>>> import numpy as np
>>> np.set_printoptions(suppress=True, linewidth=160)
>>> J = np.load("arr.npy")
>>> J
array([[-1.4,  1.6, -1.3,  1.7],
       [ 0.6, -0.4, -0.2, -0.4],
       [-1.4,  1.5, -1.4,  1.5]])
>>> f, r1 = J[0], J[2]
>>> round(f @ r1, 1)
np.float64(8.7)
>>> np.round(f @ f, 1)
np.float64(9.1)
>>> pr = (f @ r1) / (f @ f) * f
>>> np.round(np.outer(f, r1), 1)
array([[ 2. , -2.1,  2. , -2.1],
       [-2.2,  2.4, -2.2,  2.4],
       [ 1.8, -2. ,  1.8, -2. ],
       [-2.4,  2.6, -2.4,  2.6]])
>>> pr.round(1)
array([-1.3,  1.5, -1.2,  1.6])
>>> round(float(np.linalg.norm(f + r1) ** 2 + np.linalg.norm(f - r1) ** 2), 1)
35.0
>>> np.round(r1 - pr, 1) + 0
array([-0.1,  0. , -0.2, -0.1])
>>> left, sigma, vt = np.linalg.svd(J, full_matrices=False)
>>> np.allclose(left * sigma @ vt, J)
True
>>> left.shape, sigma.shape, vt.shape
((3, 3), (3,), (3, 4))
>>> np.round(np.cumsum(sigma ** 2) / np.sum(sigma ** 2), 1)
array([1., 1., 1.])
>>> np.round(left.T @ J @ vt.T, 1) + 0
array([[4.2, 0. , 0. ],
       [0. , 0.6, 0. ],
       [0. , 0. , 0.1]])
>>> (sigma > 1e-8).sum()
np.int64(3)
>>> np.round(np.abs(vt[0]), 1)
array([0.5, 0.5, 0.4, 0.5])
>>> J.reshape(-1, 2)
array([[-1.4,  1.6],
       [-1.3,  1.7],
       [ 0.6, -0.4],
       [-0.2, -0.4],
       [-1.4,  1.5],
       [-1.4,  1.5]])
>>> J.ravel(order="F")
array([-1.4,  0.6, -1.4,  1.6, -0.4,  1.5, -1.3, -0.2, -1.4,  1.7, -0.4,  1.5])
>>> T = J.reshape(3, 2, -1)
>>> T.shape
(3, 2, 2)
>>> np.round(np.einsum("ihd,ihd->ih", T, T), 1)
array([[4.5, 4.6],
       [0.5, 0.2],
       [4.2, 4.2]])
>>> x0 = np.array([2, 2, -5, 4])
>>> a = np.maximum(J @ x0, 0)
>>> np.round(np.maximum(J @ x0, 0) - np.maximum(-J @ x0, 0), 1)
array([13.7, -0.2, 13.2])
>>> np.flatnonzero(a > 1e-9)
array([0, 2])
>>> np.round(J.T @ a, 1)
array([-37.7,  41.7, -36.3,  43.1])
>>> M2 = np.array([[0, 3, 6], [6, 8, 3]])
>>> cent = np.kron(M2, J)
>>> round(float(np.linalg.norm(cent, 2)), 1), round(float(np.linalg.norm(M2, 2) * np.linalg.norm(J, 2)), 1)
(48.2, 48.2)
>>> np.linalg.matrix_rank(cent)
np.int64(6)
>>> m1 = np.load("test2.npy")
>>> m1
array([[1, 0, 2, 2],
       [1, 0, 2, 2],
       [1, 1, 1, 2]])
>>> def softmax(z):
...     e = np.exp(z - z.max(axis=-1, keepdims=True))
...     return e / e.sum(axis=-1, keepdims=True)
... 
>>> np.round(softmax(m1[2] + -2), 1)
array([0.2, 0.2, 0.2, 0.5])
>>> softmax(m1).sum(axis=1)
array([1., 1., 1.])
>>> np.round(softmax(10 * m1[2]), 1) + 0
array([0., 0., 0., 1.])
>>> att = m1 @ m1.T / np.sqrt(4)
>>> np.round(softmax(att + np.triu(np.full(att.shape, -np.inf), 1)), 1)
array([[1. , 0. , 0. ],
       [0.5, 0.5, 0. ],
       [0.3, 0.3, 0.3]])
>>> np.round(softmax(att), 1)
array([[0.4, 0.4, 0.2],
       [0.4, 0.4, 0.2],
       [0.3, 0.3, 0.3]])
>>> E = np.loadtxt("data.csv", delimiter=",")
>>> E.round(1)
array([[ 0.4, -0.4, -0.3],
       [-0.4,  0.4,  0.3],
       [-0.3,  0.3,  0.2]])
>>> rng = np.random.default_rng(5629)
>>> lab = rng.permutation(3)
>>> lab
array([1, 0, 2])
>>> M2 = E[lab][:, lab]
>>> np.trace(M2)
np.float64(1.0)
>>> np.round(np.diag(M2), 1)
array([0.4, 0.4, 0.2])
>>> np.round(E - E[0], 1)
array([[ 0. ,  0. ,  0. ],
       [-0.8,  0.8,  0.5],
       [-0.7,  0.7,  0.4]])
>>> np.linalg.matrix_rank(E)
np.int64(1)
>>> np.round(E.sum(axis=0), 1)
array([-0.3,  0.3,  0.2])
>>> np.round(np.abs(E).max(), 1)
np.float64(0.4)
>>> np.round(np.linalg.svd(E, compute_uv=False), 1) + 0
array([1., 0., 0.])
>>> round(float(np.linalg.norm(E)), 1)
1.0
>>> np.count_nonzero(E)
np.int64(9)
>>> evals, evecs = np.linalg.eigh(E)
>>> x0 = np.array([2, 0, 0])
>>> np.round(np.abs(E).sum(axis=1).max(), 1), np.round(np.abs(evals).max(), 1)
(np.float64(1.1), np.float64(1.0))
>>> round(float(x0 @ E @ x0), 1)
1.7
>>> np.round(evecs * np.maximum(evals, 0) @ evecs.T, 1)
array([[ 0.4, -0.4, -0.3],
       [-0.4,  0.4,  0.3],
       [-0.3,  0.3,  0.2]])
>>> M = np.load("w.npy")
>>> M
array([[-0.7,  0.6, -0.5],
       [ 1.6,  0.4,  0.6],
       [-0.8, -1.4, -2.2]])
>>> proj = np.triu(np.array([[3, 0, -3], [2, 0, -1], [0, 3, -2]]), 1) + np.eye(3)
>>> M2 = proj @ M @ np.linalg.inv(proj)
>>> round(np.linalg.det(M2), 1)
np.float64(2.8)
>>> np.round(proj @ M - M @ proj, 1)
array([[ 2.4,  4.2,  5.1],
       [ 0.8,  1.4,  7.4],
       [ 0. ,  0. , -3.8]])
>>> np.round(np.poly(M2), 1)
array([ 1. ,  2.5, -0.1, -2.8])
>>> left, sigma, vt = np.linalg.svd(M, full_matrices=False)
>>> left.shape, sigma.shape, vt.shape
((3, 3), (3,), (3, 3))
>>> np.round(left.T @ left, 1) + 0
array([[1., 0., 0.],
       [0., 1., 0.],
       [0., 0., 1.]])
>>> sigma.round(1)
array([3. , 1.4, 0.7])
>>> np.round(vt @ vt.T, 1) + 0
array([[1., 0., 0.],
       [0., 1., 0.],
       [0., 0., 1.]])
>>> G = M.T @ M
>>> G.round(1)
array([[3.7, 1.3, 3.1],
       [1.3, 2.5, 3. ],
       [3.1, 3. , 5.5]])
>>> np.linalg.matrix_rank(G)
np.int64(3)
